% ipython --no-banner

In [1]: import numpy as np

In [2]: np.set_printoptions(precision=2, suppress=True, linewidth=100, legacy="1.25")

In [3]: feats = np.load("block13.npy")

In [4]: feats
Out[4]: 
array([[1, 0, 0, 0],
       [0, 5, 0, 0],
       [0, 0, 3, 0],
       [0, 0, 0, 3]])

In [5]: # symmetric

In [6]: proj = np.triu(np.array([[0, 1, 2, 0], [2, 0, 2, 1], [1, 2, 2, 1], [2, 2, 0, 2]]), 1) + np.eye(4)

In [7]: M2 = proj @ feats @ np.linalg.inv(proj)

In [8]: round(float(np.linalg.det(M2)), 2)
Out[8]: 45.0

In [9]: U, sv, Vh = np.linalg.svd(feats, full_matrices=False)

In [10]: (sv > 1e-8).sum()
Out[10]: 4

In [11]: Vh @ Vh.T
Out[11]: 
array([[1., 0., 0., 0.],
       [0., 1., 0., 0.],
       [0., 0., 1., 0.],
       [0., 0., 0., 1.]])

In [12]: U.T @ U
Out[12]: 
array([[1., 0., 0., 0.],
       [0., 1., 0., 0.],
       [0., 0., 1., 0.],
       [0., 0., 0., 1.]])

In [13]: np.cumsum(sv ** 2) / np.sum(sv ** 2)
Out[13]: array([0.57, 0.77, 0.98, 1.  ])

In [14]: U.T @ feats @ Vh.T
Out[14]: 
array([[5., 0., 0., 0.],
       [0., 3., 0., 0.],
       [0., 0., 3., 0.],
       [0., 0., 0., 1.]])

In [15]: U.shape, sv.shape, Vh.shape
Out[15]: ((4, 4), (4,), (4, 4))

In [16]: np.abs(Vh[0])
Out[16]: array([0., 1., 0., 0.])

In [17]: M = np.loadtxt("layer0.csv", delimiter=",")

In [18]: M.round(2) + 0
Out[18]: 
array([[0.1 , 0.03, 0.21, 0.01, 0.19, 0.03, 0.08, 0.01],
       [0.03, 0.01, 0.07, 0.  , 0.06, 0.01, 0.03, 0.  ],
       [0.21, 0.07, 0.45, 0.02, 0.4 , 0.07, 0.17, 0.02],
       [0.01, 0.  , 0.02, 0.  , 0.02, 0.  , 0.01, 0.  ],
       [0.19, 0.06, 0.4 , 0.02, 0.36, 0.06, 0.15, 0.02],
       [0.03, 0.01, 0.07, 0.  , 0.06, 0.01, 0.03, 0.  ],
       [0.08, 0.03, 0.17, 0.01, 0.15, 0.03, 0.06, 0.01],
       [0.01, 0.  , 0.02, 0.  , 0.02, 0.  , 0.01, 0.  ]])

In [19]: ev, vecs = np.linalg.eigh(M)

In [20]: x = np.array([-1, -1, 1, -2, 0, -2, 2, -1])

In [21]: np.round(np.abs(M).sum(axis=1).max(), 2), round(float(np.abs(ev).max()), 2)
Out[21]: (1.42, 1.0)

In [22]: np.round(x @ M @ x, 2)
Out[22]: 0.18

In [23]: np.round(vecs * np.abs(ev) @ vecs.T, 2) + 0
Out[23]: 
array([[0.1 , 0.03, 0.21, 0.01, 0.19, 0.03, 0.08, 0.01],
       [0.03, 0.01, 0.07, 0.  , 0.06, 0.01, 0.03, 0.  ],
       [0.21, 0.07, 0.45, 0.02, 0.4 , 0.07, 0.17, 0.02],
       [0.01, 0.  , 0.02, 0.  , 0.02, 0.  , 0.01, 0.  ],
       [0.19, 0.06, 0.4 , 0.02, 0.36, 0.06, 0.15, 0.02],
       [0.03, 0.01, 0.07, 0.  , 0.06, 0.01, 0.03, 0.  ],
       [0.08, 0.03, 0.17, 0.01, 0.15, 0.03, 0.06, 0.01],
       [0.01, 0.  , 0.02, 0.  , 0.02, 0.  , 0.01, 0.  ]])

In [24]: K = np.loadtxt("a.csv", delimiter=",")

In [25]: K
Out[25]: 
array([[3., 2., 0., 2., 0., 2., 0., 0., 0., 0., 2., 2.],
       [2., 3., 0., 2., 0., 2., 0., 0., 0., 0., 2., 2.],
       [0., 0., 3., 0., 2., 0., 2., 2., 2., 2., 0., 0.],
       [2., 2., 0., 3., 0., 2., 0., 0., 0., 0., 2., 2.],
       [0., 0., 2., 0., 3., 0., 2., 2., 2., 2., 0., 0.],
       [2., 2., 0., 2., 0., 3., 0., 0., 0., 0., 2., 2.],
       [0., 0., 2., 0., 2., 0., 3., 2., 2., 2., 0., 0.],
       [0., 0., 2., 0., 2., 0., 2., 3., 2., 2., 0., 0.],
       [0., 0., 2., 0., 2., 0., 2., 2., 3., 2., 0., 0.],
       [0., 0., 2., 0., 2., 0., 2., 2., 2., 3., 0., 0.],
       [2., 2., 0., 2., 0., 2., 0., 0., 0., 0., 3., 2.],
       [2., 2., 0., 2., 0., 2., 0., 0., 0., 0., 2., 3.]])

In [26]: # symmetric

In [27]: W1 = np.array([[1, 2, 1, 2, 2],
    ...:     [2, 1, -1, -1, -1],
    ...:     [1, 0, 0, -1, 1],
    ...:     [2, 0, 0, 1, 0],
    ...:     [-1, 2, 1, -2, 1],
    ...:     [2, 0, -2, 1, 1],
    ...:     [-1, 2, 0, -1, -2],
    ...:     [-1, 2, 1, -1, -1],
    ...:     [2, -2, -2, 0, 1],
    ...:     [-2, 2, 1, 1, -2],
    ...:     [2, 0, -2, -1, 0],
    ...:     [-1, 2, 0, 1, 1]])

In [28]: beta = np.array([3, 5, 3, -2, 3])

In [29]: H = np.maximum(K @ W1 + beta, 0)

In [30]: np.linalg.matrix_rank(H)
Out[30]: 5

In [31]: H
Out[31]: 
array([[20., 17.,  0.,  6., 11.],
       [21., 16.,  0.,  3.,  8.],
       [ 0., 17.,  5.,  0.,  0.],
       [21., 15.,  0.,  5.,  9.],
       [ 0., 19.,  6.,  0.,  0.],
       [21., 15.,  0.,  5., 10.],
       [ 0., 19.,  5.,  0.,  0.],
       [ 0., 19.,  6.,  0.,  0.],
       [ 1., 15.,  3.,  0.,  0.],
       [ 0., 19.,  6.,  0.,  0.],
       [21., 15.,  0.,  3.,  9.],
       [18., 17.,  0.,  5., 10.]])

In [32]: (H > 0).mean(axis=0)
Out[32]: array([0.58, 1.  , 0.5 , 0.5 , 0.5 ])

In [33]: cent = np.array([[-4, 2], [-4, 0], [-3, 5], [0, -3], [1, 0]])

In [34]: H @ cent
Out[34]: 
array([[-137.,   22.],
       [-140.,   33.],
       [ -83.,   25.],
       [-135.,   27.],
       [ -94.,   30.],
       [-134.,   27.],
       [ -91.,   25.],
       [ -94.,   30.],
       [ -73.,   17.],
       [ -94.,   30.],
       [-135.,   33.],
       [-130.,   21.]])

In [35]: W1 @ cent
Out[35]: 
array([[-13,   1],
       [-10,   2],
       [ -3,   5],
       [ -8,   1],
       [ -6,   9],
       [ -1,  -9],
       [ -6,   1],
       [ -8,   6],
       [  7,  -6],
       [ -5,  -2],
       [ -2,  -3],
       [ -3,  -5]])

In [36]: (H @ cent).round(6).argmax(axis=1)
Out[36]: array([1, 1, 1, 1, 1, 1, 1, 1, 1, 1, 1, 1])

In [37]: U, sv, Vh = np.linalg.svd(K)

In [38]: np.argmax(sv[:-1] / (sv[1:] + 1e-6)) + 1
Out[38]: 2

In [39]: M2 = U[:, :2] @ np.diag(sv[:2]) @ Vh[:2]

In [40]: round(float(np.linalg.norm(K - M2) / np.linalg.norm(K)), 2)
Out[40]: 0.17

In [41]: M2.round(2) + 0
Out[41]: 
array([[2.17, 2.17, 0.  , 2.17, 0.  , 2.17, 0.  , 0.  , 0.  , 0.  , 2.17, 2.17],
       [2.17, 2.17, 0.  , 2.17, 0.  , 2.17, 0.  , 0.  , 0.  , 0.  , 2.17, 2.17],
       [0.  , 0.  , 2.17, 0.  , 2.17, 0.  , 2.17, 2.17, 2.17, 2.17, 0.  , 0.  ],
       [2.17, 2.17, 0.  , 2.17, 0.  , 2.17, 0.  , 0.  , 0.  , 0.  , 2.17, 2.17],
       [0.  , 0.  , 2.17, 0.  , 2.17, 0.  , 2.17, 2.17, 2.17, 2.17, 0.  , 0.  ],
       [2.17, 2.17, 0.  , 2.17, 0.  , 2.17, 0.  , 0.  , 0.  , 0.  , 2.17, 2.17],
       [0.  , 0.  , 2.17, 0.  , 2.17, 0.  , 2.17, 2.17, 2.17, 2.17, 0.  , 0.  ],
       [0.  , 0.  , 2.17, 0.  , 2.17, 0.  , 2.17, 2.17, 2.17, 2.17, 0.  , 0.  ],
       [0.  , 0.  , 2.17, 0.  , 2.17, 0.  , 2.17, 2.17, 2.17, 2.17, 0.  , 0.  ],
       [0.  , 0.  , 2.17, 0.  , 2.17, 0.  , 2.17, 2.17, 2.17, 2.17, 0.  , 0.  ],
       [2.17, 2.17, 0.  , 2.17, 0.  , 2.17, 0.  , 0.  , 0.  , 0.  , 2.17, 2.17],
       [2.17, 2.17, 0.  , 2.17, 0.  , 2.17, 0.  , 0.  , 0.  , 0.  , 2.17, 2.17]])

In [42]: np.linalg.matrix_rank(M2)
Out[42]: 2

In [43]: m1 = np.load("w.npy")

In [44]: m1
Out[44]: 
array([[0.33, 0.17, 0.17, 0.  , 0.  , 0.17, 0.  , 0.  , 0.17, 0.  , 0.  ],
       [0.  , 0.4 , 0.2 , 0.  , 0.  , 0.2 , 0.2 , 0.  , 0.  , 0.  , 0.  ],
       [0.  , 0.  , 0.4 , 0.  , 0.  , 0.  , 0.  , 0.2 , 0.  , 0.2 , 0.2 ],
       [0.  , 0.  , 0.14, 0.14, 0.  , 0.  , 0.14, 0.14, 0.14, 0.14, 0.14],
       [0.  , 0.  , 0.  , 0.  , 0.33, 0.33, 0.  , 0.33, 0.  , 0.  , 0.  ],
       [0.  , 0.  , 0.  , 0.  , 0.  , 0.5 , 0.5 , 0.  , 0.  , 0.  , 0.  ],
       [0.  , 0.  , 0.  , 0.  , 0.17, 0.  , 0.33, 0.17, 0.  , 0.17, 0.17],
       [0.2 , 0.  , 0.2 , 0.  , 0.  , 0.  , 0.  , 0.2 , 0.  , 0.2 , 0.2 ],
       [0.  , 0.  , 0.33, 0.  , 0.  , 0.  , 0.  , 0.  , 0.67, 0.  , 0.  ],
       [0.  , 0.17, 0.  , 0.17, 0.  , 0.  , 0.  , 0.  , 0.17, 0.33, 0.17],
       [0.  , 0.  , 0.  , 0.2 , 0.  , 0.  , 0.2 , 0.  , 0.2 , 0.  , 0.4 ]])

In [45]: # rows sum to 1

In [46]: M2 = np.linalg.inv(m1)

In [47]: round(np.linalg.cond(m1), 2)
Out[47]: 24.28

In [48]: np.round(m1 @ M2, 2) + 0
Out[48]: 
array([[1., 0., 0., 0., 0., 0., 0., 0., 0., 0., 0.],
       [0., 1., 0., 0., 0., 0., 0., 0., 0., 0., 0.],
       [0., 0., 1., 0., 0., 0., 0., 0., 0., 0., 0.],
       [0., 0., 0., 1., 0., 0., 0., 0., 0., 0., 0.],
       [0., 0., 0., 0., 1., 0., 0., 0., 0., 0., 0.],
       [0., 0., 0., 0., 0., 1., 0., 0., 0., 0., 0.],
       [0., 0., 0., 0., 0., 0., 1., 0., 0., 0., 0.],
       [0., 0., 0., 0., 0., 0., 0., 1., 0., 0., 0.],
       [0., 0., 0., 0., 0., 0., 0., 0., 1., 0., 0.],
       [0., 0., 0., 0., 0., 0., 0., 0., 0., 1., 0.],
       [0., 0., 0., 0., 0., 0., 0., 0., 0., 0., 1.]])

In [49]: (np.abs(M2) > 1e-9).astype(int)
Out[49]: 
array([[1, 1, 1, 1, 1, 1, 1, 1, 1, 1, 1],
       [1, 1, 1, 1, 1, 1, 1, 1, 1, 1, 1],
       [1, 1, 1, 1, 1, 1, 1, 1, 1, 1, 1],
       [1, 1, 1, 1, 1, 1, 1, 1, 1, 1, 1],
       [1, 1, 1, 1, 1, 1, 1, 1, 1, 1, 1],
       [1, 1, 1, 1, 1, 1, 1, 1, 1, 1, 1],
       [1, 1, 1, 1, 1, 1, 1, 1, 1, 1, 1],
       [1, 1, 1, 1, 1, 1, 1, 1, 1, 1, 1],
       [1, 1, 1, 1, 1, 1, 1, 1, 1, 1, 1],
       [1, 1, 1, 1, 1, 1, 1, 1, 1, 1, 1],
       [1, 1, 1, 1, 1, 1, 1, 1, 1, 1, 1]])

In [50]: round(np.linalg.slogdet(m1)[0], 2)
Out[50]: 1.0

In [51]: np.round(np.linalg.det(m1) * np.linalg.det(M2), 2)
Out[51]: 1.0
